In [1]: import numpy as np

In [2]: from numpy import linalg as LA

In [3]: np.set_printoptions(precision=3, suppress=True, linewidth=120)

In [4]: def rd(a):
   ...:     return np.round(a, 3) + 0
   ...: 

In [5]: F = np.load("sample10.npy")

In [6]: print(F)
[[-1  0  1  2  3  4  5  6  7  8  9 10]
 [11 12 13 14 15 16 17 18 19 20 21 22]
 [23 24 25 26 27 28 29 30 31 32 33 34]
 [35 36 37 38 39 40 41 42 43 44 45 46]
 [47 48 49 50 51 52 53 54 55 56 57 58]
 [59 60 61 62 63 64 65 66 67 68 69 70]]

In [7]: # rank 2

In [8]: M2 = F / LA.norm(F, axis=1, keepdims=True)

In [9]: G = M2 @ M2.T

In [10]: print(rd(np.degrees(np.arccos(np.clip(G[1, 5], -1, 1)))))
8.753

In [11]: J = np.load("mat.npy")

In [12]: print(J)
[[0. 0. 8. 4. 0. 1. 2. 2.]
 [0. 0. 9. 6. 2. 0. 2. 6.]
 [8. 9. 0. 0. 0. 0. 0. 0.]
 [4. 6. 0. 0. 0. 0. 0. 0.]
 [0. 2. 0. 0. 0. 0. 0. 0.]
 [1. 0. 0. 0. 0. 0. 0. 0.]
 [2. 2. 0. 0. 0. 0. 0. 0.]
 [2. 6. 0. 0. 0. 0. 0. 0.]]

In [13]: # symmetric

In [14]: vals, V = LA.eigh(J)

In [15]: print(rd(V.T @ V))
[[1. 0. 0. 0. 0. 0. 0. 0.]
 [0. 1. 0. 0. 0. 0. 0. 0.]
 [0. 0. 1. 0. 0. 0. 0. 0.]
 [0. 0. 0. 1. 0. 0. 0. 0.]
 [0. 0. 0. 0. 1. 0. 0. 0.]
 [0. 0. 0. 0. 0. 1. 0. 0.]
 [0. 0. 0. 0. 0. 0. 1. 0.]
 [0. 0. 0. 0. 0. 0. 0. 1.]]

In [16]: print(np.unique(vals.round(6) + 0, return_counts=True)[1])
[1 1 4 1 1]

In [17]: print(rd(LA.eigvalsh(J @ J)))
[  0.      0.      0.      0.      7.356   7.356 242.644 242.644]

In [18]: print(rd(vals))
[-15.577  -2.712   0.      0.      0.      0.      2.712  15.577]

In [19]: print(np.abs(V[:, -1]).round(6).argmax())
1

In [20]: Uu, s, Vt = LA.svd(J)

In [21]: V = Vt[:(s > 1e-8).sum()]

In [22]: rng = np.random.default_rng(611)

In [23]: vec = J[2] + -3 * J[6] + rng.integers(2) * np.eye(8)[0]

In [24]: print(vec)
[3. 3. 0. 0. 0. 0. 0. 0.]

In [25]: print(np.allclose(V.T @ V @ vec, vec))
True

In [26]: print(rd(LA.norm(vec - V.T @ V @ vec)))
0.0

In [27]: Uu, s, Vt = LA.svd(J)

In [28]: print(rd(s))
[15.577 15.577  2.712  2.712  0.     0.     0.     0.   ]

In [29]: M2 = Uu[:, :4] @ np.diag(s[:4]) @ Vt[:4]

In [30]: print(LA.matrix_rank(J, rtol=0.05))
4

In [31]: print(rd(M2))
[[0. 0. 8. 4. 0. 1. 2. 2.]
 [0. 0. 9. 6. 2. 0. 2. 6.]
 [8. 9. 0. 0. 0. 0. 0. 0.]
 [4. 6. 0. 0. 0. 0. 0. 0.]
 [0. 2. 0. 0. 0. 0. 0. 0.]
 [1. 0. 0. 0. 0. 0. 0. 0.]
 [2. 2. 0. 0. 0. 0. 0. 0.]
 [2. 6. 0. 0. 0. 0. 0. 0.]]

In [32]: print(rd(LA.matrix_power(J, 2)))
[[ 89. 112.   0.   0.   0.   0.   0.   0.]
 [112. 161.   0.   0.   0.   0.   0.   0.]
 [  0.   0. 145.  86.  18.   8.  34.  70.]
 [  0.   0.  86.  52.  12.   4.  20.  44.]
 [  0.   0.  18.  12.   4.   0.   4.  12.]
 [  0.   0.   8.   4.   0.   1.   2.   2.]
 [  0.   0.  34.  20.   4.   2.   8.  16.]
 [  0.   0.  70.  44.  12.   2.  16.  40.]]

In [33]: print(rd(np.abs(LA.eigvals(J)).max()))
15.577

In [34]: print(np.allclose(J @ J.T, J.T @ J))
True

In [35]: print(rd(LA.det(J)))
0.0

In [36]: print((J + J.T) / 2)
[[0. 0. 8. 4. 0. 1. 2. 2.]
 [0. 0. 9. 6. 2. 0. 2. 6.]
 [8. 9. 0. 0. 0. 0. 0. 0.]
 [4. 6. 0. 0. 0. 0. 0. 0.]
 [0. 2. 0. 0. 0. 0. 0. 0.]
 [1. 0. 0. 0. 0. 0. 0. 0.]
 [2. 2. 0. 0. 0. 0. 0. 0.]
 [2. 6. 0. 0. 0. 0. 0. 0.]]

In [37]: print([round(float(LA.det(J[:i, :i])), 2) + 0 for i in range(1, 9)])
[0.0, 0.0, 0.0, 144.0, 0.0, 0.0, 0.0, 0.0]

In [38]: print(rd(LA.eigvalsh(J).min()))
-15.577

In [39]: mat = np.load("m.npy")

In [40]: print(mat)
[[-6  0  0  0  0  0  0]
 [-4  7  0  0  0  0  0]
 [ 3 -4 -4  0  0  0  0]
 [-5  2 -2 -1  0  0  0]
 [-5  8 -7  4  0  0  0]
 [ 8  3  1  5  6 -5  0]
 [ 0 -1 -6 -4  9  6 -5]]

In [41]: print((mat + mat.T) / 2)
[[-6.  -2.   1.5 -2.5 -2.5  4.   0. ]
 [-2.   7.  -2.   1.   4.   1.5 -0.5]
 [ 1.5 -2.  -4.  -1.  -3.5  0.5 -3. ]
 [-2.5  1.  -1.  -1.   2.   2.5 -2. ]
 [-2.5  4.  -3.5  2.   0.   3.   4.5]
 [ 4.   1.5  0.5  2.5  3.  -5.   3. ]
 [ 0.  -0.5 -3.  -2.   4.5  3.  -5. ]]

In [42]: print(mat @ mat)
[[  36    0    0    0    0    0    0]
 [  -4   49    0    0    0    0    0]
 [ -14  -12   16    0    0    0    0]
 [  21   20   10    1    0    0    0]
 [ -43   92   20   -4    0    0    0]
 [-152   60  -61   -6  -30   25    0]
 [   9  104    5   90   -9  -60   25]]

In [43]: print((mat - mat.T) / 2)
[[ 0.   2.  -1.5  2.5  2.5 -4.   0. ]
 [-2.   0.   2.  -1.  -4.  -1.5  0.5]
 [ 1.5 -2.   0.   1.   3.5 -0.5  3. ]
 [-2.5  1.  -1.   0.  -2.  -2.5  2. ]
 [-2.5  4.  -3.5  2.   0.  -3.  -4.5]
 [ 4.   1.5  0.5  2.5  3.   0.  -3. ]
 [ 0.  -0.5 -3.  -2.   4.5  3.   0. ]]

In [44]: print(np.allclose(mat, mat.T))
False

In [45]: print(rd(np.abs(LA.eigvals(mat)).max()))
7.0

In [46]: print(np.trace(mat))
-14

In [47]: Uu, s, Vt = LA.svd(mat)

In [48]: print(rd(s))
[15.948 14.194 12.951  6.716  3.709  1.605  0.   ]

In [49]: print(np.argmax(s[:-1] / (s[1:] + 1e-6)) + 1)
6

In [50]: M2 = Uu[:, :6] @ np.diag(s[:6]) @ Vt[:6]

In [51]: print(rd(np.abs(mat - M2).max()))
0.0

In [52]: print(rd(LA.norm(mat - M2) / LA.norm(mat)))
0.0

In [53]: print(rd(M2))
[[-6.  0.  0.  0.  0.  0.  0.]
 [-4.  7.  0.  0.  0.  0.  0.]
 [ 3. -4. -4.  0.  0.  0.  0.]
 [-5.  2. -2. -1.  0.  0.  0.]
 [-5.  8. -7.  4.  0.  0.  0.]
 [ 8.  3.  1.  5.  6. -5.  0.]
 [ 0. -1. -6. -4.  9.  6. -5.]]

In [54]: print(LA.matrix_rank(M2))
6

In [55]: print(rd(LA.norm(mat - M2, 2)), rd(s[6]))
0.0 0.0

In [56]: labels = rng.permutation(7)

In [57]: print(labels)
[1 4 3 5 6 0 2]

In [58]: M2 = mat[labels][:, labels]

In [59]: print(np.diag(M2))
[ 7  0 -1 -5 -5 -6 -4]

In [60]: print(rd(LA.det(M2)), rd(LA.det(mat[labels])))
0.0 0.0

In [61]: print(rd(np.sort(np.abs(LA.eigvals(M2)))))
[0. 1. 4. 5. 5. 6. 7.]

In [62]: print(np.trace(M2))
-14

In [63]: print(np.allclose(M2, mat))
False

In [64]: cent = np.array([[2, 0, -1, -1, 2, 2, -1, 1]])

In [65]: K = rng.normal(size=(12, 1)) @ cent + np.array([-1, 2, -7, 3, 4, 3, 6, 2])

In [66]: print(rd(K))
[[-4.267  2.    -5.366  4.634  0.733 -0.267  7.634  0.366]
 [ 1.275  2.    -8.137  1.863  6.275  5.275  4.863  3.137]
 [-2.963  2.    -6.019  3.981  2.037  1.037  6.981  1.019]
 [-0.846  2.    -7.077  2.923  4.154  3.154  5.923  2.077]
 [ 1.693  2.    -8.346  1.654  6.693  5.693  4.654  3.346]
 [ 0.13   2.    -7.565  2.435  5.13   4.13   5.435  2.565]
 [ 1.971  2.    -8.486  1.514  6.971  5.971  4.514  3.486]
 [-1.103  2.    -6.949  3.051  3.897  2.897  6.051  1.949]
 [ 1.632  2.    -8.316  1.684  6.632  5.632  4.684  3.316]
 [-3.267  2.    -5.867  4.133  1.733  0.733  7.133  0.867]
 [ 2.469  2.    -8.735  1.265  7.469  6.469  4.265  3.735]
 [-1.077  2.    -6.961  3.039  3.923  2.923  6.039  1.961]]

In [67]: print(np.unique(K.round(6), axis=0).shape)
(12, 8)

In [68]: print(np.allclose(K[:-1].T @ LA.lstsq(K[:-1].T, K[-1])[0], K[-1]))
True

In [69]: print(rd(np.trace(LA.pinv(K) @ K)))
2.0

In [70]: print(np.abs(np.diag(LA.qr(K)[1])) > 1e-9)
[ True  True False False False False False False]

In [71]: print(np.abs(np.diag(LA.qr(J)[1])) > 1e-9)
[ True  True  True  True False False False False]

In [72]: print(rd(np.trace(LA.pinv(J) @ J)))
4.0

In [73]: print(np.unique(J.round(6), axis=0).shape)
(8, 8)

In [74]: print(np.allclose(J[:-1].T @ LA.lstsq(J[:-1].T, J[-1])[0], J[-1]))
True

In [75]: print(LA.matrix_rank(K, rtol=0.1))
2

In [76]: Uu, s, Vt = LA.svd(K)

In [77]: print(rd(s))
[41.002 13.834  0.     0.     0.     0.     0.     0.   ]

In [78]: M2 = Uu[:, :2] @ np.diag(s[:2]) @ Vt[:2]

In [79]: print(rd(M2))
[[-4.267  2.    -5.366  4.634  0.733 -0.267  7.634  0.366]
 [ 1.275  2.    -8.137  1.863  6.275  5.275  4.863  3.137]
 [-2.963  2.    -6.019  3.981  2.037  1.037  6.981  1.019]
 [-0.846  2.    -7.077  2.923  4.154  3.154  5.923  2.077]
 [ 1.693  2.    -8.346  1.654  6.693  5.693  4.654  3.346]
 [ 0.13   2.    -7.565  2.435  5.13   4.13   5.435  2.565]
 [ 1.971  2.    -8.486  1.514  6.971  5.971  4.514  3.486]
 [-1.103  2.    -6.949  3.051  3.897  2.897  6.051  1.949]
 [ 1.632  2.    -8.316  1.684  6.632  5.632  4.684  3.316]
 [-3.267  2.    -5.867  4.133  1.733  0.733  7.133  0.867]
 [ 2.469  2.    -8.735  1.265  7.469  6.469  4.265  3.735]
 [-1.077  2.    -6.961  3.039  3.923  2.923  6.039  1.961]]

In [80]: print(rd(LA.norm(K - M2, 2)), rd(s[2]))
0.0 0.0

In [81]: print(LA.matrix_rank(M2))
2

In [82]: print(LA.matrix_rank(K, rtol=0.05))
2

In [83]: print(rd(LA.norm(K - M2) / LA.norm(K)))
0.0

In [84]: W0 = np.loadtxt("test9.csv", delimiter=",")

In [85]: print(W0)
[[ 0.  0.  3.  7.  0.  6.]
 [ 0.  0. 17.  5.  0.  0.]
 [ 9. 14.  3.  0. 50.  0.]
 [56. 38. 13.  0.  6.  0.]
 [15.  0.  0. 29.  0. 27.]
 [ 0.  0.  3. 33.  0. 29.]
 [29. 17. 19.  7.  0.  0.]
 [27. 22. 17.  0.  0.  0.]
 [ 0.  3.  0.  0. 57.  0.]
 [ 0.  0.  0. 11.  0. 28.]
 [ 0.  0.  3.  0. 28.  0.]
 [13. 18.  9.  0. 40.  0.]
 [ 0.  0.  0.  0. 50.  0.]
 [20.  0.  1. 37.  0. 27.]
 [ 1.  4.  1.  0. 34.  0.]
 [17.  0.  0.  0. 19.  4.]
 [28. 32. 23.  0. 22.  0.]
 [ 0.  0. 19.  0.  0.  0.]
 [ 5.  9. 11.  0. 17.  0.]
 [30. 17. 21. 11.  0.  0.]
 [ 0.  0.  0. 15.  0. 54.]
 [ 0.  0.  0.  0. 62.  0.]]

In [86]: vec = np.array([-1, 1, 0, 2, 2, 1])

In [87]: rhs = W0 @ vec

In [88]: print(rd(LA.solve(W0.T @ W0, W0.T @ rhs)))
[-1.  1.  0.  2.  2.  1.]

In [89]: print(rd(LA.pinv(W0) @ W0))
[[1. 0. 0. 0. 0. 0.]
 [0. 1. 0. 0. 0. 0.]
 [0. 0. 1. 0. 0. 0.]
 [0. 0. 0. 1. 0. 0.]
 [0. 0. 0. 0. 1. 0.]
 [0. 0. 0. 0. 0. 1.]]

In [90]: rhs = rhs + 0.1 * rng.normal(size=22)

In [91]: print(rd(rhs))
[ 19.991  10.077 104.921  -5.99   69.897  94.948   1.9    -5.06  117.116  50.083  56.048  84.87   99.816  81.195
  70.956  25.102  48.062  -0.022  37.865   8.972  84.048 123.849]

In [92]: c, *_ = LA.lstsq(W0, rhs)

In [93]: print(rd(LA.norm(rhs - W0 @ c)))
0.413

In [94]: print([round(float(LA.norm(LA.solve(W0.T @ W0 + lam * np.eye(6), W0.T @ rhs))), 2) for lam in (0, 1, 10, 100)])
[3.31, 3.31, 3.28, 3.06]

In [95]: print(rd(W0.T @ (rhs - W0 @ c)))
[0. 0. 0. 0. 0. 0.]
